$ ipython --no-banner

In [1]: import numpy as np

In [2]: from numpy import linalg as LA

In [3]: np.set_printoptions(precision=3, suppress=True, linewidth=100)

In [4]: rnd = lambda a: np.round(a, 3) + 0

In [5]: F = np.arange(64).reshape(8, 8) + 5

In [6]: F
Out[6]: 
array([[ 5,  6,  7,  8,  9, 10, 11, 12],
       [13, 14, 15, 16, 17, 18, 19, 20],
       [21, 22, 23, 24, 25, 26, 27, 28],
       [29, 30, 31, 32, 33, 34, 35, 36],
       [37, 38, 39, 40, 41, 42, 43, 44],
       [45, 46, 47, 48, 49, 50, 51, 52],
       [53, 54, 55, 56, 57, 58, 59, 60],
       [61, 62, 63, 64, 65, 66, 67, 68]])

In [7]: rng = np.random.default_rng(882287)

In [8]: lab = rng.permutation(8)

In [9]: lab
Out[9]: array([7, 1, 3, 6, 4, 5, 0, 2])

In [10]: out = F[lab][:, lab]

In [11]: np.allclose(out, F)
Out[11]: False

In [12]: out
Out[12]: 
array([[68, 62, 64, 67, 65, 66, 61, 63],
       [20, 14, 16, 19, 17, 18, 13, 15],
       [36, 30, 32, 35, 33, 34, 29, 31],
       [60, 54, 56, 59, 57, 58, 53, 55],
       [44, 38, 40, 43, 41, 42, 37, 39],
       [52, 46, 48, 51, 49, 50, 45, 47],
       [12,  6,  8, 11,  9, 10,  5,  7],
       [28, 22, 24, 27, 25, 26, 21, 23]])

In [13]: U, sigma, Vh = LA.svd(F)

In [14]: rnd(sigma)
Out[14]: array([327.164,   8.216,   0.   ,   0.   ,   0.   ,   0.   ,   0.   ,   0.   ])

In [15]: np.argmax(sigma[:-1] / (sigma[1:] + 1e-6)) + 1
Out[15]: np.int64(2)

In [16]: out = U[:, :2] @ np.diag(sigma[:2]) @ Vh[:2]

In [17]: rnd(LA.norm(F - out, 2)), rnd(sigma[2])
Out[17]: (np.float64(0.0), np.float64(0.0))

In [18]: LA.matrix_rank(F, rtol=0.05)
Out[18]: np.int64(1)

In [19]: rnd(np.abs(F - out).max())
Out[19]: np.float64(0.0)

In [20]: lab = rng.integers(0, 2, 13)

In [21]: A = np.triu((lab[:, None] == lab) & (rng.random((13, 13)) < 0.8), 1).astype(int)

In [22]: A += A.T

In [23]: A
Out[23]: 
array([[0, 0, 1, 1, 0, 0, 1, 0, 1, 0, 0, 0, 0],
       [0, 0, 1, 1, 0, 0, 0, 0, 1, 1, 0, 0, 1],
       [1, 1, 0, 1, 0, 0, 1, 0, 1, 1, 0, 0, 1],
       [1, 1, 1, 0, 0, 0, 1, 0, 1, 1, 0, 0, 1],
       [0, 0, 0, 0, 0, 1, 0, 0, 0, 0, 1, 1, 0],
       [0, 0, 0, 0, 1, 0, 0, 1, 0, 0, 1, 0, 0],
       [1, 0, 1, 1, 0, 0, 0, 0, 1, 1, 0, 0, 0],
       [0, 0, 0, 0, 0, 1, 0, 0, 0, 0, 1, 1, 0],
       [1, 1, 1, 1, 0, 0, 1, 0, 0, 1, 0, 0, 1],
       [0, 1, 1, 1, 0, 0, 1, 0, 1, 0, 0, 0, 0],
       [0, 0, 0, 0, 1, 1, 0, 1, 0, 0, 0, 1, 0],
       [0, 0, 0, 0, 1, 0, 0, 1, 0, 0, 1, 0, 0],
       [0, 1, 1, 1, 0, 0, 0, 0, 1, 0, 0, 0, 0]])

In [24]: rnd(LA.det(A))
Out[24]: np.float64(0.0)

In [25]: np.trace(A @ A @ A) // 6
Out[25]: np.int64(32)

In [26]: np.argwhere(np.triu(A))
Out[26]: 
array([[ 0,  2],
       [ 0,  3],
       [ 0,  6],
       [ 0,  8],
       [ 1,  2],
       [ 1,  3],
       [ 1,  8],
       [ 1,  9],
       [ 1, 12],
       [ 2,  3],
       [ 2,  6],
       [ 2,  8],
       [ 2,  9],
       [ 2, 12],
       [ 3,  6],
       [ 3,  8],
       [ 3,  9],
       [ 3, 12],
       [ 4,  5],
       [ 4, 10],
       [ 4, 11],
       [ 5,  7],
       [ 5, 10],
       [ 6,  8],
       [ 6,  9],
       [ 7, 10],
       [ 7, 11],
       [ 8,  9],
       [ 8, 12],
       [10, 11]])

In [27]: low = np.diag(A.sum(axis=1)) - A

In [28]: (LA.eigvalsh(low) < 1e-8).sum()
Out[28]: np.int64(2)

In [29]: LA.matrix_rank(low)
Out[29]: np.int64(11)

In [30]: np.all(LA.eigvalsh(A) > 0)
Out[30]: np.False_

In [31]: [round(float(LA.det(A[:i, :i])), 2) + 0 for i in range(1, 14)]
Out[31]: [0.0, 0.0, 0.0, 0.0, 0.0, 0.0, 2.0, 0.0, 0.0, 0.0, 0.0, 0.0, 0.0]

In [32]: rank = LA.matrix_rank(A)

In [33]: rank
Out[33]: np.int64(11)

In [34]: null = LA.svd(A)[2][rank:].T

In [35]: np.allclose(A @ null, 0)
Out[35]: True

In [36]: null.shape
Out[36]: (13, 2)

In [37]: mat = np.loadtxt("a.csv", delimiter=",")

In [38]: rnd(mat)
Out[38]: 
array([[-0.707,  0.   ,  0.   ,  0.   ,  0.   ,  0.   ,  0.   ,  0.   ,  0.   , -0.707,  0.   ],
       [ 0.   ,  1.   ,  0.   ,  0.   ,  0.   ,  0.   ,  0.   ,  0.   ,  0.   ,  0.   ,  0.   ],
       [ 0.   ,  0.   ,  1.   ,  0.   ,  0.   ,  0.   ,  0.   ,  0.   ,  0.   ,  0.   ,  0.   ],
       [ 0.   ,  0.   ,  0.   ,  1.   ,  0.   ,  0.   ,  0.   ,  0.   ,  0.   ,  0.   ,  0.   ],
       [ 0.   ,  0.   ,  0.   ,  0.   ,  1.   ,  0.   ,  0.   ,  0.   ,  0.   ,  0.   ,  0.   ],
       [ 0.   ,  0.   ,  0.   ,  0.   ,  0.   ,  1.   ,  0.   ,  0.   ,  0.   ,  0.   ,  0.   ],
       [ 0.   ,  0.   ,  0.   ,  0.   ,  0.   ,  0.   ,  1.   ,  0.   ,  0.   ,  0.   ,  0.   ],
       [ 0.   ,  0.   ,  0.   ,  0.   ,  0.   ,  0.   ,  0.   ,  1.   ,  0.   ,  0.   ,  0.   ],
       [ 0.   ,  0.   ,  0.   ,  0.   ,  0.   ,  0.   ,  0.   ,  0.   ,  1.   ,  0.   ,  0.   ],
       [ 0.707,  0.   ,  0.   ,  0.   ,  0.   ,  0.   ,  0.   ,  0.   ,  0.   , -0.707,  0.   ],
       [ 0.   ,  0.   ,  0.   ,  0.   ,  0.   ,  0.   ,  0.   ,  0.   ,  0.   ,  0.   ,  1.   ]])

In [39]: out = np.inv(mat)
AttributeError: module 'numpy' has no attribute 'inv'


In [40]: out = LA.inv(mat)

In [41]: rnd(LA.det(mat) * LA.det(out))
Out[41]: np.float64(1.0)

In [42]: rnd(LA.slogdet(mat)[0])
Out[42]: np.float64(1.0)

In [43]: rnd(LA.cond(mat))
Out[43]: np.float64(1.0)

In [44]: (np.abs(out) > 1e-9).astype(int)
Out[44]: 
array([[1, 0, 0, 0, 0, 0, 0, 0, 0, 1, 0],
       [0, 1, 0, 0, 0, 0, 0, 0, 0, 0, 0],
       [0, 0, 1, 0, 0, 0, 0, 0, 0, 0, 0],
       [0, 0, 0, 1, 0, 0, 0, 0, 0, 0, 0],
       [0, 0, 0, 0, 1, 0, 0, 0, 0, 0, 0],
       [0, 0, 0, 0, 0, 1, 0, 0, 0, 0, 0],
       [0, 0, 0, 0, 0, 0, 1, 0, 0, 0, 0],
       [0, 0, 0, 0, 0, 0, 0, 1, 0, 0, 0],
       [0, 0, 0, 0, 0, 0, 0, 0, 1, 0, 0],
       [1, 0, 0, 0, 0, 0, 0, 0, 0, 1, 0],
       [0, 0, 0, 0, 0, 0, 0, 0, 0, 0, 1]])

In [45]: np.allclose(out, mat.T)
Out[45]: True

In [46]: f, v = mat[6], mat[7]

In [47]: f @ v
Out[47]: np.float64(0.0)

In [48]: pr = (f @ v) / (f @ f) * f

In [49]: pr
Out[49]: array([0., 0., 0., 0., 0., 0., 0., 0., 0., 0., 0.])

In [50]: LA.matrix_rank(np.outer(f, v))
Out[50]: np.int64(1)

In [51]: np.outer(f, v)
Out[51]: 
array([[0., 0., 0., 0., 0., 0., 0., 0., 0., 0., 0.],
       [0., 0., 0., 0., 0., 0., 0., 0., 0., 0., 0.],
       [0., 0., 0., 0., 0., 0., 0., 0., 0., 0., 0.],
       [0., 0., 0., 0., 0., 0., 0., 0., 0., 0., 0.],
       [0., 0., 0., 0., 0., 0., 0., 0., 0., 0., 0.],
       [0., 0., 0., 0., 0., 0., 0., 0., 0., 0., 0.],
       [0., 0., 0., 0., 0., 0., 0., 1., 0., 0., 0.],
       [0., 0., 0., 0., 0., 0., 0., 0., 0., 0., 0.],
       [0., 0., 0., 0., 0., 0., 0., 0., 0., 0., 0.],
       [0., 0., 0., 0., 0., 0., 0., 0., 0., 0., 0.],
       [0., 0., 0., 0., 0., 0., 0., 0., 0., 0., 0.]])

In [52]: f = np.array([7, 2, -8, -6, -3, 0, 9, 3, -2, -4, -9])

In [53]: out = mat + np.outer(f, np.eye(11)[4])

In [54]: LA.matrix_rank(LA.inv(out) - LA.inv(mat), tol=1e-8)
Out[54]: np.int64(1)

In [55]: rnd(LA.det(out) / LA.det(mat)), rnd(1 + LA.solve(mat, f)[4])
Out[55]: (np.float64(-2.0), np.float64(-2.0))

In [56]: U, sigma, Vh = LA.svd(mat, full_matrices=False)

In [57]: sigma
Out[57]: array([1., 1., 1., 1., 1., 1., 1., 1., 1., 1., 1.])

In [58]: Vh @ Vh.T
Out[58]: 
array([[1., 0., 0., 0., 0., 0., 0., 0., 0., 0., 0.],
       [0., 1., 0., 0., 0., 0., 0., 0., 0., 0., 0.],
       [0., 0., 1., 0., 0., 0., 0., 0., 0., 0., 0.],
       [0., 0., 0., 1., 0., 0., 0., 0., 0., 0., 0.],
       [0., 0., 0., 0., 1., 0., 0., 0., 0., 0., 0.],
       [0., 0., 0., 0., 0., 1., 0., 0., 0., 0., 0.],
       [0., 0., 0., 0., 0., 0., 1., 0., 0., 0., 0.],
       [0., 0., 0., 0., 0., 0., 0., 1., 0., 0., 0.],
       [0., 0., 0., 0., 0., 0., 0., 0., 1., 0., 0.],
       [0., 0., 0., 0., 0., 0., 0., 0., 0., 1., 0.],
       [0., 0., 0., 0., 0., 0., 0., 0., 0., 0., 1.]])

In [59]: rnd(np.sqrt((sigma ** 2).sum())), rnd(LA.norm(mat))
Out[59]: (np.float64(3.317), np.float64(3.317))

In [60]: E = np.load("dump.npy")

In [61]: E
Out[61]: 
array([[ 0,  9,  0,  8, 10,  9,  5,  4,  8, 17,  8],
       [ 9, 16,  8,  1,  9, 12,  4,  6, 10, 10, 11],
       [ 0,  8, 12,  9,  4,  5,  7,  6, 14, 14, 11],
       [ 8,  1,  9, 12,  6,  9, 10,  9,  6, 15,  5],
       [10,  9,  4,  6,  0, 11,  9,  9, 11, 12, 11],
       [ 9, 12,  5,  9, 11,  2,  3, 13,  1, 14,  7],
       [ 5,  4,  7, 10,  9,  3,  8, 10, 13,  5,  6],
       [ 4,  6,  6,  9,  9, 13, 10, 10, 12,  9, 12],
       [ 8, 10, 14,  6, 11,  1, 13, 12, 16, 12, 11],
       [17, 10, 14, 15, 12, 14,  5,  9, 12,  2,  6],
       [ 8, 11, 11,  5, 11,  7,  6, 12, 11,  6,  6]])

In [62]: x = np.array([-3, 5, -1, 0, 0, 4, 5, -2, 1, -5, -2])

In [63]: rhs = E @ x

In [64]: rhs
Out[64]: array([  5,  39,  -7, -39,  11, -58,   6,  37,  -9,  38,  23])

In [65]: rnd(LA.solve(E.T, E[10]))
Out[65]: array([0., 0., 0., 0., 0., 0., 0., 0., 0., 0., 1.])

In [66]: rnd(LA.solve(E, rhs))
Out[66]: array([-3.,  5., -1.,  0.,  0.,  4.,  5., -2.,  1., -5., -2.])

In [67]: rnd(LA.solve(E, -1 * rhs))
Out[67]: array([ 3., -5.,  1.,  0.,  0., -4., -5.,  2., -1.,  5.,  2.])

In [68]: rnd(np.sort(np.abs(LA.eigvals(E))))
Out[68]: array([ 0.632,  3.362,  4.99 ,  6.358,  8.918, 11.297, 15.986, 16.033, 17.729, 21.539, 95.504])

In [69]: np.allclose(E, E.T)
Out[69]: True

In [70]: rnd(np.abs(LA.eigvals(E)).max())
Out[70]: np.float64(95.504)

In [71]: (E + E.T) / 2
Out[71]: 
array([[ 0.,  9.,  0.,  8., 10.,  9.,  5.,  4.,  8., 17.,  8.],
       [ 9., 16.,  8.,  1.,  9., 12.,  4.,  6., 10., 10., 11.],
       [ 0.,  8., 12.,  9.,  4.,  5.,  7.,  6., 14., 14., 11.],
       [ 8.,  1.,  9., 12.,  6.,  9., 10.,  9.,  6., 15.,  5.],
       [10.,  9.,  4.,  6.,  0., 11.,  9.,  9., 11., 12., 11.],
       [ 9., 12.,  5.,  9., 11.,  2.,  3., 13.,  1., 14.,  7.],
       [ 5.,  4.,  7., 10.,  9.,  3.,  8., 10., 13.,  5.,  6.],
       [ 4.,  6.,  6.,  9.,  9., 13., 10., 10., 12.,  9., 12.],
       [ 8., 10., 14.,  6., 11.,  1., 13., 12., 16., 12., 11.],
       [17., 10., 14., 15., 12., 14.,  5.,  9., 12.,  2.,  6.],
       [ 8., 11., 11.,  5., 11.,  7.,  6., 12., 11.,  6.,  6.]])
